$ python3 -q
>>> import numpy as np
>>> np.set_printoptions(precision=3, suppress=True, linewidth=160, sign=" ")
>>> rnd = lambda a: np.round(a, 3) + 0
>>> W0 = np.tril(np.array([[-1, 3, 0], [2, -1, 2], [2, 2, 0]]), -1) + np.eye(3, dtype=int)
>>> W0
array([[ 1,  0,  0],
       [ 2,  1,  0],
       [ 2,  2,  1]])
>>> rnd(np.sort(np.linalg.eigvals(W0)))
array([ 1.,  1.,  1.])
>>> [int(np.linalg.matrix_rank(np.linalg.matrix_power(W0, p))) for p in range(1, 4)]
[3, 3, 3]
>>> np.linalg.matrix_rank(W0 - W0[0, 0] * np.eye(3))
np.int64(2)
>>> print(W0 @ W0)
[[ 1  0  0]
 [ 4  1  0]
 [ 8  4  1]]
>>> out = np.linalg.inv(W0)
>>> out
array([[ 1.,  0.,  0.],
       [-2.,  1.,  0.],
       [ 2., -2.,  1.]])
>>> rnd(np.linalg.cond(W0))
np.float64(13.928)
>>> out = np.array([[1, 3], [3, 3]])
>>> basis = np.kron(out, W0)
>>> basis.shape
(6, 6)
>>> rnd(np.linalg.norm(basis, 2)), rnd(np.linalg.norm(out, 2) * np.linalg.norm(W0, 2))
(np.float64(19.266), np.float64(19.266))
>>> def softmax(z):
...     e = np.exp(z - z.max(axis=-1, keepdims=True))
...     return e / e.sum(axis=-1, keepdims=True)
... 
>>> rnd(softmax(W0).sum(axis=1))
array([ 1.,  1.,  1.])
>>> print(rnd(softmax(10 * W0[1])))
[ 1.  0.  0.]
>>> scores = W0 @ W0.T / np.sqrt(3)
>>> softmax(scores).round(6).argmax(axis=1)
array([ 1,  2,  2])
>>> rnd(softmax(scores))
array([[ 0.219,  0.39 ,  0.39 ],
       [ 0.06 ,  0.338,  0.602],
       [ 0.015,  0.148,  0.837]])
>>> K = np.load("run0.npy")
>>> K
array([[-2, -2,  2],
       [-2, -2, -2],
       [ 2, -2, -2]])
>>> w, vecs = np.linalg.eigh(K)
>>> rnd(np.linalg.eigvalsh(K + 5 * np.eye(3)))
array([ 1.,  1.,  7.])
>>> rnd(vecs.T @ K @ vecs)
array([[-4.,  0.,  0.],
       [ 0., -4.,  0.],
       [ 0.,  0.,  2.]])
>>> (K + K.T) / 2
array([[-2., -2.,  2.],
       [-2., -2., -2.],
       [ 2., -2., -2.]])
>>> np.allclose(K, K.T)
True
>>> rnd(np.poly(K))
array([  1.,   6.,   0., -32.])
>>> rnd(np.linalg.eigvals(K).sum().real)
np.float64(-6.0)
>>> np.kron(np.eye(2, dtype=int), K)
array([[-2, -2,  2,  0,  0,  0],
       [-2, -2, -2,  0,  0,  0],
       [ 2, -2, -2,  0,  0,  0],
       [ 0,  0,  0, -2, -2,  2],
       [ 0,  0,  0, -2, -2, -2],
       [ 0,  0,  0,  2, -2, -2]])
>>> print(rnd(np.linalg.det(K[::-1])))
-32.0
>>> rnd(np.linalg.det(2 * K)), rnd(np.linalg.det(K))
(np.float64(256.0), np.float64(32.0))
>>> rnd(np.linalg.eigvals(K))
array([ 2., -4., -4.])
>>> w, vecs = np.linalg.eigh(K)
>>> x = np.array([-1, 1, -2])
>>> rnd(vecs * np.maximum(w, 0) @ vecs.T)
array([[ 0.667, -0.667,  0.667],
       [-0.667,  0.667, -0.667],
       [ 0.667, -0.667,  0.667]])
>>> rng = np.random.default_rng(12119)
>>> labels = rng.permutation(3)
>>> labels
array([ 1,  2,  0])
>>> out = K[labels][:, labels]
>>> np.diag(out)
array([-2, -2, -2])
>>> rnd(np.linalg.det(out)), rnd(np.linalg.det(K[labels]))
(np.float64(32.0), np.float64(32.0))
>>> print(rnd(np.sort(np.abs(np.linalg.eigvals(out)))))
[ 2.  4.  4.]
>>> np.trace(out)
np.int64(-6)
>>> out
array([[-2, -2, -2],
       [-2, -2,  2],
       [-2,  2, -2]])
>>> print(np.allclose(out, K))
False
>>> E = 0.5 ** np.abs(np.subtract.outer(np.arange(4), np.arange(4)))
>>> print(E)
[[ 1.     0.5    0.25   0.125]
 [ 0.5    1.     0.5    0.25 ]
 [ 0.25   0.5    1.     0.5  ]
 [ 0.125  0.25   0.5    1.   ]]
>>> labels = rng.permutation(4)
>>> labels
array([ 3,  2,  0,  1])
>>> out = E[labels][:, labels]
>>> print(np.trace(out))
4.0
>>> np.diag(out)
array([ 1.,  1.,  1.,  1.])
>>> np.allclose(out, E)
False
>>> f = np.array([-3, -3, 1, -1])
>>> out = E + np.outer(f, np.eye(4)[2])
>>> np.linalg.matrix_rank(np.linalg.inv(out) - np.linalg.inv(E), tol=1e-8)
np.int64(1)
>>> w, vecs = np.linalg.eig(E)
>>> rnd(np.sort(np.linalg.eigvals(E.T)))
array([ 0.375,  0.539,  1.   ,  2.086])
>>> x = np.ones(4)
>>> for _ in range(4):
...     x = E @ x
...     x /= np.linalg.norm(x)
...     print(round(x @ E @ x, 3))
... 
2.084
2.085
2.086
2.086
>>> print(rnd(np.linalg.eigvalsh(E)[-1]))
2.086
